$ ipython --no-banner

In [1]: import numpy as np

In [2]: np.set_printoptions(precision=1, suppress=True, linewidth=140, legacy="1.25")

In [3]: mat = np.loadtxt("mat.csv", delimiter=",")

In [4]: mat.round(1) + 0
Out[4]: 
array([[0.2, 0.4, 0.1, 0.1],
       [0.4, 0.7, 0.1, 0.1],
       [0.1, 0.1, 0. , 0. ],
       [0.1, 0.1, 0. , 0. ]])

In [5]: x0 = np.array([1, 0, 0, 0])

In [6]: h1 = np.maximum(mat @ x0, 0)

In [7]: np.maximum(mat @ x0, 0) - np.maximum(-mat @ x0, 0)
Out[7]: array([0.2, 0.4, 0.1, 0.1])

In [8]: np.round(mat * (h1 > 1e-9)[:, None], 1) + 0
Out[8]: 
array([[0.2, 0.4, 0.1, 0.1],
       [0.4, 0.7, 0.1, 0.1],
       [0.1, 0.1, 0. , 0. ],
       [0.1, 0.1, 0. , 0. ]])

In [9]: np.tanh(mat @ x0)
Out[9]: array([0.2, 0.4, 0.1, 0.1])

In [10]: np.flatnonzero(h1 > 1e-9)
Out[10]: array([0, 1, 2, 3])

In [11]: mat.T @ h1
Out[11]: array([0.2, 0.4, 0.1, 0.1])

In [12]: np.maximum(mat @ (3 * x0), 0)
Out[12]: array([0.8, 1.2, 0.2, 0.2])

In [13]: left, s, vt = np.linalg.svd(mat, full_matrices=False)

In [14]: np.allclose(left * s @ vt, mat)
Out[14]: True

In [15]: s.round(1) + 0
Out[15]: array([1., 0., 0., 0.])

In [16]: np.round(s / s[0], 1) + 0
Out[16]: array([1., 0., 0., 0.])

In [17]: np.round(left.T @ mat @ vt.T, 1) + 0
Out[17]: 
array([[1., 0., 0., 0.],
       [0., 0., 0., 0.],
       [0., 0., 0., 0.],
       [0., 0., 0., 0.]])

In [18]: np.cumsum(s ** 2) / np.sum(s ** 2)
Out[18]: array([1., 1., 1., 1.])

In [19]: (s > 1e-8).sum()
Out[19]: 1

In [20]: left, s, vt = np.linalg.svd(mat)

In [21]: s.round(1) + 0
Out[21]: array([1., 0., 0., 0.])

In [22]: Y = left[:, :1] @ np.diag(s[:1]) @ vt[:1]

In [23]: Y.round(1) + 0
Out[23]: 
array([[0.3, 0.4, 0.1, 0.1],
       [0.4, 0.7, 0.1, 0.1],
       [0.1, 0.1, 0. , 0. ],
       [0.1, 0.1, 0. , 0. ]])

In [24]: round(np.linalg.norm(mat - Y) / np.linalg.norm(mat), 1)
Out[24]: 0.0

In [25]: np.round(np.abs(mat - Y).max(), 1)
Out[25]: 0.0

In [26]: round(float(np.linalg.norm(mat - Y, 2)), 1), round(float(s[1]), 1)
Out[26]: (0.0, 0.0)

In [27]: feats = np.load("layer9.npy")

In [28]: feats
Out[28]: 
array([[ 0.9, -0.1,  0.1,  0.2],
       [-0.1,  0.9,  0.2,  0.3],
       [ 0.1,  0.2,  0.8, -0.3],
       [ 0.2,  0.3, -0.3,  0.4]])

In [29]: w, evecs = np.linalg.eigh(feats)

In [30]: w.round(1) + 0
Out[30]: array([0., 1., 1., 1.])

In [31]: np.round(np.linalg.eigvalsh(feats + -1 * np.eye(4)), 1) + 0
Out[31]: array([-1.,  0.,  0.,  0.])

In [32]: (w > 1e-8).sum(), (w < -1e-8).sum()
Out[32]: (3, 0)

In [33]: np.round(np.linalg.svd(feats, compute_uv=False), 1) + 0
Out[33]: array([1., 1., 1., 0.])

In [34]: np.unique(w.round(6) + 0, return_counts=True)[1]
Out[34]: array([1, 3])

In [35]: round(float(w.sum()), 1), np.trace(feats)
Out[35]: (3.0, 3.0)

In [36]: np.round(evecs.T @ feats @ evecs, 1) + 0
Out[36]: 
array([[0., 0., 0., 0.],
       [0., 1., 0., 0.],
       [0., 0., 1., 0.],
       [0., 0., 0., 1.]])

In [37]: Y = np.array([[4, -6], [4, -3], [-5, 7], [9, -1]])

In [38]: Y.T @ mat.T
Out[38]: 
array([[ 3. ,  5. ,  1. ,  1. ],
       [-2.2, -3.7, -0.8, -0.8]])

In [39]: np.round(np.einsum("ij,ij->i", mat, mat), 1) + 0
Out[39]: array([0.2, 0.7, 0. , 0. ])

In [40]: mat @ Y
Out[40]: 
array([[ 3. , -2.2],
       [ 5. , -3.7],
       [ 1. , -0.8],
       [ 1. , -0.8]])

In [41]: np.vstack([mat, Y.T]).shape
Out[41]: (6, 4)

In [42]: left, s, vt = np.linalg.svd(feats)

In [43]: evecs = vt[:(s > 1e-8).sum()]

In [44]: rng = np.random.default_rng(24)

In [45]: x0 = feats[1] + 5 * feats[0] + rng.integers(2) * np.eye(4)[3]

In [46]: x0
Out[46]: array([4.5, 0.4, 0.8, 1.4])

In [47]: np.linalg.matrix_rank(np.vstack([feats, x0]))
Out[47]: 3

In [48]: np.allclose(evecs.T @ evecs @ x0, x0)
Out[48]: True

In [49]: evecs.T @ evecs
Out[49]: 
array([[ 0.9, -0.1,  0.1,  0.2],
       [-0.1,  0.9,  0.2,  0.3],
       [ 0.1,  0.2,  0.8, -0.3],
       [ 0.2,  0.3, -0.3,  0.4]])

In [50]: W0 = np.loadtxt("sample19.csv", delimiter=",")

In [51]: W0
Out[51]: 
array([[  1.4,  -0.3,   5. ],
       [  4.1, -12.7,   5. ],
       [  0.3,   4.8,   5. ],
       [ -0.4,   7.9,   5. ],
       [  2.7,  -6.2,   5. ],
       [ -2.7,  18.1,   5. ],
       [  3.3,  -8.9,   5. ],
       [  4.5, -14.1,   5. ],
       [ -0.9,  10. ,   5. ],
       [  1.5,  -0.6,   5. ],
       [  3.2,  -8.3,   5. ],
       [  3.7, -10.8,   5. ],
       [  3.7, -10.7,   5. ],
       [  1.2,   0.8,   5. ],
       [ -0.1,   6.5,   5. ],
       [  1.4,  -0.5,   5. ],
       [  0.7,   2.8,   5. ],
       [  0.5,   3.7,   5. ],
       [  4.2, -13. ,   5. ],
       [  1.8,  -1.9,   5. ],
       [  0.9,   1.9,   5. ],
       [  2.4,  -4.6,   5. ],
       [  3.5,  -9.8,   5. ],
       [  2.5,  -5.2,   5. ],
       [  2.6,  -5.6,   5. ],
       [  1.1,   1.1,   5. ],
       [  1.3,   0.3,   5. ],
       [  2.6,  -5.7,   5. ]])

In [52]: left, s, vt = np.linalg.svd(W0)

In [53]: evecs = vt[:(s > 1e-8).sum()]

In [54]: x0 = W0[27] + -2 * W0[11] + rng.integers(2) * np.eye(3)[1]

In [55]: x0
Out[55]: array([-4.9, 15.9, -5. ])

In [56]: evecs.T @ evecs
Out[56]: 
array([[ 0.1, -0.2,  0.2],
       [-0.2,  1. ,  0.1],
       [ 0.2,  0.1,  0.9]])

In [57]: np.linalg.matrix_rank(np.vstack([W0, x0]))
Out[57]: 2

In [58]: np.allclose(evecs.T @ evecs @ x0, x0)
Out[58]: True

In [59]: round(np.linalg.norm(x0 - evecs.T @ evecs @ x0), 1)
Out[59]: 0.0

In [60]: np.diag(evecs.T @ evecs)
Out[60]: array([0.1, 1. , 0.9])

In [61]: np.linalg.lstsq(W0[:-1].T, W0[-1])[2]
Out[61]: 2

In [62]: W0 @ np.linalg.pinv(W0) @ W0
Out[62]: 
array([[  1.4,  -0.3,   5. ],
       [  4.1, -12.7,   5. ],
       [  0.3,   4.8,   5. ],
       [ -0.4,   7.9,   5. ],
       [  2.7,  -6.2,   5. ],
       [ -2.7,  18.1,   5. ],
       [  3.3,  -8.9,   5. ],
       [  4.5, -14.1,   5. ],
       [ -0.9,  10. ,   5. ],
       [  1.5,  -0.6,   5. ],
       [  3.2,  -8.3,   5. ],
       [  3.7, -10.8,   5. ],
       [  3.7, -10.7,   5. ],
       [  1.2,   0.8,   5. ],
       [ -0.1,   6.5,   5. ],
       [  1.4,  -0.5,   5. ],
       [  0.7,   2.8,   5. ],
       [  0.5,   3.7,   5. ],
       [  4.2, -13. ,   5. ],
       [  1.8,  -1.9,   5. ],
       [  0.9,   1.9,   5. ],
       [  2.4,  -4.6,   5. ],
       [  3.5,  -9.8,   5. ],
       [  2.5,  -5.2,   5. ],
       [  2.6,  -5.6,   5. ],
       [  1.1,   1.1,   5. ],
       [  1.3,   0.3,   5. ],
       [  2.6,  -5.7,   5. ]])

In [63]: np.unique(W0.round(6), axis=0).shape
Out[63]: (28, 3)

In [64]: Y = np.array([[1, 1, 2], [1, 1, 1], [0, 1, 1]])

In [65]: np.vstack([W0, Y.T]).shape
Out[65]: (31, 3)

In [66]: np.linalg.matrix_rank(W0 @ Y)
Out[66]: 2

In [67]: np.linalg.matrix_rank(np.vstack([W0, Y.T]))
Out[67]: 3

In [68]: np.einsum("ij->j", W0)
Out[68]: array([ 50.9, -61.1, 140. ])

In [69]: t3 = np.stack([W0, -2 * W0, W0[::-1]])

In [70]: t3.shape
Out[70]: (3, 28, 3)

In [71]: np.einsum("bij,cij->bc", t3, t3)
Out[71]: 
array([[ 2612.2, -5224.5,   297.1],
       [-5224.5, 10449. ,  -594.1],
       [  297.1,  -594.1,  2612.2]])

In [72]: (t3 @ W0.T).shape
Out[72]: (3, 28, 28)

In [73]: np.linalg.matrix_rank(t3.reshape(3, -1))
Out[73]: 2

In [74]: G = W0.T @ W0

In [75]: np.round(np.trace(G), 1), round((W0 ** 2).sum(), 1)
Out[75]: (2612.2, 2612.2)

In [76]: np.linalg.matrix_rank(G)
Out[76]: 2

In [77]: M = np.array([[0, 7, 0, 0, 0],
    ...:     [0, 0, 0, 7, 0],
    ...:     [2, 0, 0, 0, 0],
    ...:     [0, 0, 0, 0, 2],
    ...:     [0, 0, 8, 0, 0]])

In [78]: M @ M.T
Out[78]: 
array([[49,  0,  0,  0,  0],
       [ 0, 49,  0,  0,  0],
       [ 0,  0,  4,  0,  0],
       [ 0,  0,  0,  4,  0],
       [ 0,  0,  0,  0, 64]])

In [79]: np.linalg.svd(M, compute_uv=False)
Out[79]: array([8., 7., 7., 2., 2.])

In [80]: hat = np.triu(np.array([[0, -3, -3, 1, -3],
    ...:     [-1, -1, 0, 3, 2],
    ...:     [-1, 1, -3, 3, -1],
    ...:     [-1, -2, 1, 2, 3],
    ...:     [-3, 3, 0, 2, 1]]), 1) + np.eye(5)

In [81]: Y = hat @ M @ np.linalg.inv(hat)

In [82]: round(float(np.linalg.det(Y)), 1)
Out[82]: 1568.0

In [83]: np.trace(Y), np.trace(M)
Out[83]: (0.0, 0)

In [84]: np.linalg.matrix_rank(Y)
Out[84]: 5

In [85]: np.round(np.poly(Y), 1) + 0
Out[85]: array([    1.,     0.,     0.,     0.,     0., -1568.])

In [86]: np.linalg.matrix_rank(W0, rtol=0.1)
Out[86]: 2

In [87]: round(np.linalg.norm(W0, 2) / np.linalg.norm(W0), 1)
Out[87]: 0.9

In [88]: labels = rng.permutation(5)

In [89]: labels
Out[89]: array([0, 4, 2, 3, 1])

In [90]: Y = M[labels][:, labels]

In [91]: np.round(np.linalg.det(Y), 1), round(float(np.linalg.det(M[labels])), 1)
Out[91]: (1568.0, -1568.0)

In [92]: np.sort(np.abs(np.linalg.eigvals(Y)))
Out[92]: array([4.4, 4.4, 4.4, 4.4, 4.4])

In [93]: th = np.sort(rng.uniform(-2, 2, 20))

In [94]: K = np.c_[th, th ** 2, th ** 3] @ np.array([[0, 1, 1, 0], [0, 0, 2, 2], [1, 1, 2, 2]])

In [95]: K.round(1) + 0
Out[95]: 
array([[-6.6, -8.5, -8. , -6.2],
       [-6.2, -8. , -7.5, -5.6],
       [-5.7, -7.5, -6.8, -5. ],
       [-4.5, -6.2, -5.2, -3.6],
       [-2.2, -3.5, -2.3, -1. ],
       [-0.3, -1. , -0.4,  0.3],
       [-0.1, -0.7, -0.3,  0.3],
       [-0.1, -0.6, -0.2,  0.2],
       [ 0. , -0.4, -0.2,  0.2],
       [ 0. , -0.3, -0.2,  0.1],
       [ 0. ,  0.3,  0.5,  0.2],
       [ 0.1,  0.5,  0.9,  0.5],
       [ 0.2,  0.8,  1.6,  1. ],
       [ 0.6,  1.5,  3.5,  2.7],
       [ 0.6,  1.5,  3.6,  2.8],
       [ 0.9,  1.9,  4.7,  3.7],
       [ 1.8,  3. ,  7.7,  6.5],
       [ 2.1,  3.4,  8.8,  7.5],
       [ 3.4,  4.8, 12.7, 11.2],
       [ 5.6,  7.3, 19.2, 17.4]])

In [96]: x0 = np.array([1, 1, 1])

In [97]: h1 = np.maximum(W0 @ x0, 0)

In [98]: W0.T @ h1
Out[98]: array([ 31.2, 746.1, 738.7])

In [99]: np.tanh(W0 @ x0)
Out[99]: 
array([ 1. , -1. ,  1. ,  1. ,  0.9,  1. , -0.5, -1. ,  1. ,  1. , -0.1, -1. , -1. ,  1. ,  1. ,  1. ,  1. ,  1. , -1. ,  1. ,  1. ,  1. ,
       -0.9,  1. ,  1. ,  1. ,  1. ,  1. ])

In [100]: left, s, vt = np.linalg.svd(K)

In [101]: s.round(1) + 0
Out[101]: array([44.7, 10.9,  1.6,  0. ])

In [102]: Y = left[:, :3] @ np.diag(s[:3]) @ vt[:3]

In [103]: np.linalg.matrix_rank(K, rtol=0.05)
Out[103]: 2

In [104]: np.linalg.matrix_rank(Y)
Out[104]: 3

In [105]: E = np.load("a.npy")

In [106]: E
Out[106]: 
array([[ 0.2,  0.2, -0.9],
       [ 1.6,  0.9,  2.4],
       [ 3.6,  2.4,  1.2],
       [ 2.3,  1.9, -1.9],
       [ 0.9,  1.5, -0.5],
       [ 0.9,  0.8,  2.1],
       [ 1. ,  1.1, -0.4],
       [ 0.5,  1. ,  1.7],
       [ 1.5,  0.1,  2.9],
       [-1.2,  3.3,  3.2],
       [ 1.5, -0.4,  1.9],
       [-1.3,  1.3,  1.1],
       [ 1.8,  0.7,  2.5],
       [ 0.5,  0.3,  0.6],
       [ 2.4, -1.3,  0.2],
       [-0.9,  0.2,  2.7],
       [ 2.1,  2.7,  0.4],
       [-1.2,  1.6,  2. ],
       [ 1.1,  0.4, -0.8],
       [ 1. , -0.1,  1.4],
       [ 0.6,  1.5,  0.2],
       [ 1.4, -1.5,  0.6]])

In [107]: D = np.linalg.norm(E[:, None] - E[None], axis=-1)

In [108]: D[:5, :5]
Out[108]: 
array([[0. , 3.7, 4.6, 2.9, 1.5],
       [3.7, 0. , 2.8, 4.5, 3. ],
       [4.6, 2.8, 0. , 3.4, 3.3],
       [2.9, 4.5, 3.4, 0. , 2. ],
       [1.5, 3. , 3.3, 2. , 0. ]])

In [109]: D.mean(axis=1).argmax()
Out[109]: 9

In [110]: D[3].round(6).argsort(kind="stable")[:4]
Out[110]: array([ 3,  4,  6, 18])

In [111]: D[3]
Out[111]: array([2.9, 4.5, 3.4, 0. , 2. , 4.4, 2.1, 4.1, 5.2, 6.3, 4.5, 4.7, 4.6, 3.5, 3.8, 5.9, 2.4, 5.2, 2.2, 4.1, 2.7, 4.3])

In [112]: Xs = E - E.mean(axis=0)

In [113]: evecs = np.linalg.svd(Xs)[2][:1]

In [114]: Y = Xs - Xs @ evecs.T @ evecs

In [115]: (Xs @ evecs.T).std(axis=0)
Out[115]: array([1.5])

In [116]: Y.std(axis=0)
Out[116]: array([0.9, 1.1, 0.7])

In [117]: np.linalg.norm(Y, axis=1).round(6).argmax()
Out[117]: 2

In [118]: Y = E / np.sqrt((E ** 2).mean(axis=1, keepdims=True))

In [119]: np.round(E - E.mean(axis=1, keepdims=True), 1) + 0
Out[119]: 
array([[ 0.4,  0.4, -0.7],
       [ 0. , -0.7,  0.8],
       [ 1.2,  0. , -1.2],
       [ 1.5,  1.1, -2.7],
       [ 0.3,  0.9, -1.1],
       [-0.4, -0.5,  0.8],
       [ 0.4,  0.5, -1. ],
       [-0.6, -0.1,  0.6],
       [ 0. , -1.4,  1.4],
       [-3. ,  1.5,  1.4],
       [ 0.5, -1.4,  0.9],
       [-1.7,  0.9,  0.7],
       [ 0.1, -1. ,  0.8],
       [ 0. , -0.2,  0.1],
       [ 2. , -1.7, -0.2],
       [-1.6, -0.5,  2. ],
       [ 0.4,  1. , -1.3],
       [-2. ,  0.8,  1.2],
       [ 0.9,  0.2, -1. ],
       [ 0.2, -0.9,  0.6],
       [-0.2,  0.7, -0.6],
       [ 1.2, -1.7,  0.4]])

In [120]: data = np.load("case14.npy")

In [121]: data
Out[121]: 
array([[  1,  -3,   9, -27],
       [  1,  -2,   4,  -8],
       [  1,  -1,   1,  -1],
       [  1,   0,   0,   0]])

In [122]: f = np.array([0, -1, -2, 3])

In [123]: Y = data + np.outer(f, np.eye(4)[2])

In [124]: Y
Out[124]: 
array([[  1.,  -3.,   9., -27.],
       [  1.,  -2.,   3.,  -8.],
       [  1.,  -1.,  -1.,  -1.],
       [  1.,   0.,   3.,   0.]])

In [125]: np.linalg.matrix_rank(Y - data)
Out[125]: 1

In [126]: np.linalg.matrix_rank(np.linalg.inv(Y) - np.linalg.inv(data), tol=1e-8)
Out[126]: 1

In [127]: round(np.linalg.det(Y) / np.linalg.det(data), 1), round(1 + np.linalg.solve(data, f)[2], 1)
Out[127]: (7.0, 7.0)
